% python3 -q
>>> import numpy as np
>>> import numpy.linalg as la
>>> np.set_printoptions(precision=3, suppress=True, linewidth=160, legacy="1.25")
>>> M = np.array([[0.5, 1.2, -0.1, -0.4, 0.2, -0.1, 0.3, 1.4, 0.6, 0.0],
...     [1.5, 1.9, 0.6, -0.9, 1.8, 0.4, 0.5, -0.1, 2.2, 0.9],
...     [0.2, 1.0, -0.8, -1.3, 0.5, 1.1, 1.2, 1.7, 1.3, 0.4],
...     [1.1, 0.0, 0.2, 0.2, 0.7, 0.6, -0.2, 0.4, 0.1, 0.8],
...     [-1.5, 0.5, -0.2, 0.1, -1.3, -0.1, -1.1, -1.5, 0.7, 1.7],
...     [1.2, 0.9, 0.3, 0.9, 0.7, -0.6, 0.6, -0.9, 1.4, 1.2]])
>>> M
array([[ 0.5,  1.2, -0.1, -0.4,  0.2, -0.1,  0.3,  1.4,  0.6,  0. ],
       [ 1.5,  1.9,  0.6, -0.9,  1.8,  0.4,  0.5, -0.1,  2.2,  0.9],
       [ 0.2,  1. , -0.8, -1.3,  0.5,  1.1,  1.2,  1.7,  1.3,  0.4],
       [ 1.1,  0. ,  0.2,  0.2,  0.7,  0.6, -0.2,  0.4,  0.1,  0.8],
       [-1.5,  0.5, -0.2,  0.1, -1.3, -0.1, -1.1, -1.5,  0.7,  1.7],
       [ 1.2,  0.9,  0.3,  0.9,  0.7, -0.6,  0.6, -0.9,  1.4,  1.2]])
>>> round(float(la.norm(M)), 3)
7.37
>>> np.round(M.mean(axis=0), 3) + 0
array([ 0.5  ,  0.917,  0.   , -0.233,  0.433,  0.217,  0.217,  0.167,  1.05 ,  0.833])
>>> la.svd(M, compute_uv=False)
array([5.37 , 3.705, 2.722, 1.336, 1.225, 1.028])
>>> np.count_nonzero(M)
58
>>> M.shape
(6, 10)
>>> np.diff(M, axis=0)
array([[ 1. ,  0.7,  0.7, -0.5,  1.6,  0.5,  0.2, -1.5,  1.6,  0.9],
       [-1.3, -0.9, -1.4, -0.4, -1.3,  0.7,  0.7,  1.8, -0.9, -0.5],
       [ 0.9, -1. ,  1. ,  1.5,  0.2, -0.5, -1.4, -1.3, -1.2,  0.4],
       [-2.6,  0.5, -0.4, -0.1, -2. , -0.7, -0.9, -1.9,  0.6,  0.9],
       [ 2.7,  0.4,  0.5,  0.8,  2. , -0.5,  1.7,  0.6,  0.7, -0.5]])
>>> M - M[0]
array([[ 0. ,  0. ,  0. ,  0. ,  0. ,  0. ,  0. ,  0. ,  0. ,  0. ],
       [ 1. ,  0.7,  0.7, -0.5,  1.6,  0.5,  0.2, -1.5,  1.6,  0.9],
       [-0.3, -0.2, -0.7, -0.9,  0.3,  1.2,  0.9,  0.3,  0.7,  0.4],
       [ 0.6, -1.2,  0.3,  0.6,  0.5,  0.7, -0.5, -1. , -0.5,  0.8],
       [-2. , -0.7, -0.1,  0.5, -1.5,  0. , -1.4, -2.9,  0.1,  1.7],
       [ 0.7, -0.3,  0.4,  1.3,  0.5, -0.5,  0.3, -2.3,  0.8,  1.2]])
>>> Y = M / la.norm(M, axis=1, keepdims=True)
>>> cov = Y @ Y.T
>>> la.norm(Y, axis=1)
array([1., 1., 1., 1., 1., 1.])
>>> np.argwhere(np.triu(np.abs(cov) > 0.95, 1))
array([], shape=(0, 2), dtype=int64)
>>> (cov - 2 * np.eye(6)).round(6).argmax(axis=1)
array([2, 5, 0, 1, 5, 1])
>>> cov[5]
array([0.205, 0.714, 0.094, 0.456, 0.158, 1.   ])
>>> X = np.load("case18.npy")
>>> X
array([[ -0.3,   0.9,   0.2,   0.9,   0.5,  -0.5,   1.6,   0.1,  -1.5,   1.9,   1.5,   1.2],
       [ -0.7,  -0.8,   0.1,   0.3,   1.3,  -0.8,   1.6,   0.5,   0. ,   0.1,  -2.4,   0.3],
       [  1.1,   0.9,  -1.1,   0.9,   1.4,  -0.3,  -0.7,   0.7,   0.6,  -1.1,   2. ,   0.1],
       [  0. ,  -0.5,  -0.4,  -0.2,  -0.2,   2. ,   0.1,   0.1,   1.8,   0. ,  -0.6,   0.7],
       [ -0.5,  -0.8,  -0.4,  -0.3,   0. ,   0.5,  -0.3,   0.3,  -0.3,   0.2,   0.2,  -2.3],
       [ -0.1,  -0.7,  -0.4,  -1.2,  -0.4,  -0.1,   1.4,  -1.5,   0.4,   0.3,  -0.5,   0.8],
       [  0.8,   2.6,  -0.6,  -0.9,   1.7,   0.1,   0.1,   0.3,  -0.3,   0.7,   1. ,   2.5],
       [ -1.1,   1.1,   0.2,   0.6,   0.1,   1.4,   0.7,   0.3,  -0.7,  -0.5,  -1. ,  -0.6],
       [  0.6,  -1.5,   0.4,  -0.3,  -1.4,   0.7,   0.4,  -0.8,  -0.3,  -0.3,  -0.2,   0.4],
       [ -0.1,   0.3,   0.3,   0.5,  -1.3,   1.6,   0.2,  -0.8,  -0.9,  -1.9,  -0.8,  -0.9],
       [  0.5,  -0.2,   0.9,  -1.1,   0.2,  -0.3,  -1.8,  -1.1,  -0.8,  -0.9,  -1.5,  -1.1],
       [ -0.6,  -0.8,  -0.9,  -0.4,  -1. ,   1.6,  -0.5,  -1.5,   1.1,  -0.1,  -1.3,   1.2],
       [ -0.4,  -0.1,   0.1,  -0.7,   0.7,  -0.8,  -0.1,   1.3,   0. ,  -0.6,  -1.9,   0.3],
       [ -1.8,   0.2,  -0.6,   1.3,  -0.3,   0.8,  -0.5,   0.3,  -0.7,  -0.9,  -0.6,  -0.4],
       [  0.3,  -0.6,  -1. ,   0.1,  -1.6,   1. ,  -0.7,   1. ,  -1.5,   0.8,   2.1,  -0.5],
       [  1.3,   0.3,  -0.3,  -0.2,  -0.4,  -0.3,  -0.1,  -0.9,   0.5,  -1. ,  -0.6,   0.7],
       [ -1.1,   0.4,   0.8,  -0.4,  -0.5,   0.5,  -0.1,   0.3,  -1.4,   2.4,  -0.9,   0.2],
       [  0.7,  -1.5,   0.2,   1.1,  -0.5,   0.9,  -0.9,   1.1,   1.6,  -0.1,  -0.8,   1. ],
       [  1.2,   1.6,   0.2,   1.1,  -0.7,  -0.4,   1.4,   1.5,   0.1,   2. ,  -0.7,  -1.3],
       [  0.5,   1.8,   1.6,  -2. ,  -0.1,   1.1,   0.2,  -0.5,   0.5,   0.7,  -1.4,   1.4],
       [  2. ,   0.3,  -1.3,   0.2,  -0.9,  -0.4,   0.7,   0.4,  -0.2,  -1.3,   1.5,   1.5],
       [  0.4,  -1.3,   0.4,   0.2,   0.3,   2. ,   3.4,   1.7,  -0.3,   0.6,   0.2,  -1.7],
       [ -1.6,  -0.4,   0. ,   0.6,   0.2,   0.5,  -2. ,  -1. ,   0.2,  -0.9,   0.9,   0.1],
       [ -6. , -12. , -10. ,   5. , -12. ,   8. ,  12. ,  11. ,  -2. ,   6. ,   2. , -19. ],
       [  1.1,   1. ,  -1.6,   1.1,  -1.8,   1.2,   1.3,   1.7,   0.6,   1. ,   1.6,   0.7],
       [  0.8,  -0.4,  -1.8,   2.7,   0.2,  -0.6,   0.5,   1.1,   0.7,  -1.6,   1.3,  -1.3],
       [ -0.1,   0.2,   2.3,   1.1,  -1.8,   0.7,  -1.7,   1.6,  -1.1,   0.3,  -1.2,  -0.5],
       [  0.4,  -0.1,  -0.8,  -0.3,   0.3,  -1.7,   0.5,  -0.3,  -0.1,  -1.6,  -1.1,  -0.7],
       [ -0.3,  -0.2,   0.4,  -0.9,   0.2,  -1.2,  -1.6,   0.8,   0.4,  -1.2,  -1.2,  -1.2],
       [ -0.9,   0. ,  -1.5,   1. ,  -1.7,   0.6,   0.7,  -1.8,  -0.1,   1.3,  -1.3,  -1.6],
       [  0.9,   1.4,   0.1,  -0.2,  -0.3,  -1.4,   0. ,  -0.8,   0.8,  -1. ,  -0.6,   1.6],
       [ -1.4,   1.4,  -0.5,  -0.2,  -1.1,   2.4,   0.2,   0.1,  -1.4,   1.8,   0.7,   0.8],
       [ -2.5,  -0.8,   0.4,   0.8,  -0.7,   0.1,  -0.1,  -0.5,  -1.2,  -0.6,   0. ,  -0.5],
       [  1.2,  -1.4,   0.2,   0.1,  -0.2,  -1.8,   0.8,   0.5,   1.2,  -0.1,   1.8,  -1.7],
       [  2.1,   0.2,  -0.3,  -0.2,   1.5,   0.1,  -0.2,  -0.8,  -0.9,   0.1,   1.2,   1.5],
       [  1.4,  -1.6,   0.7,  -0.3,  -0.6,   0.9,   0.1,   1.4,   0.2,   0.5,  -1.9,  -0.3],
       [ -0.2,  -0.4,  -1.4,   1.7,   0.8,   1.7,   0.9,   0.5,  -0.5,   1.2,   0. ,   0.5],
       [  1.1,  -0.1,  -1.1,  -1.3,   0.6,  -0.4,   0.4,  -0.5,  -1.5,  -0.6,  -1.3,  -0.7],
       [  0.1,   0.6,  -0.5,  -1.2,  -1. ,   0.2,   0.5,  -0.3,  -0.3,  -0.5,  -0.5,   0.2],
       [  0.1,   0.3,  -0.1,  -2.8,  -0.7,  -0.8,  -1.4,  -0.6,  -1.4,   0.1,  -0.4,  -0.9],
       [  0.1,   1.7,  -1.1,   2.6,   1.3,   1. ,   0.1,  -0.3,   0.8,  -1.3,   1.3,  -0.8],
       [ -0.3,  -0.8,   1.9,   0.2,  -0.9,   0.9,   1.8,  -1.2,  -0.7,  -0.2,   0.3,   0.4],
       [ -0.9,   0. ,   0.9,   0.5,   0.1,   0.6,   0.7,   0.1,   0.2,  -0.4,   2.3,  -1.3],
       [ -1. ,   0.2,   0. ,  -1.3,   0.2,  -1. ,   0.3,   1.2,   1.6,  -1.5,  -0.7,   0.2],
       [ -0.5,  -0.3,  -0.1,   0. ,  -0.4,   0.7,  -0.2,  -1.4,  -1.3,   1. ,   1.5,  -0.4],
       [  0. ,  -0.2,   0.7,   0.7,   0.9,   0. ,   0.4,  -0.3,  -0.1,  -0.6,  -0.7,  -1.6]])
>>> labels = X[:, 2] > np.median(X[:, 2])
>>> u = X[labels].mean(axis=0) - X[~labels].mean(axis=0)
>>> labels.astype(int)
array([1, 1, 0, 0, 0, 0, 0, 1, 1, 1, 1, 0, 1, 0, 0, 0, 1, 1, 1, 1, 0, 1, 1, 0, 0, 0, 1, 0, 1, 0, 1, 0, 1, 1, 0, 1, 0, 0, 0, 0, 0, 1, 1, 1, 0, 1])
>>> round(float((((X - X.mean(axis=0)) @ u > 0) == labels).mean()), 3)
0.717
>>> np.argsort(-np.abs(u).round(6), kind="stable")
array([ 2, 10,  5, 11,  4,  6,  9,  3,  1,  8,  0,  7])
>>> u
array([-0.1  ,  0.187,  1.774, -0.257,  0.496, -0.591, -0.413, -0.096,  0.165, -0.296, -0.83 ,  0.513])
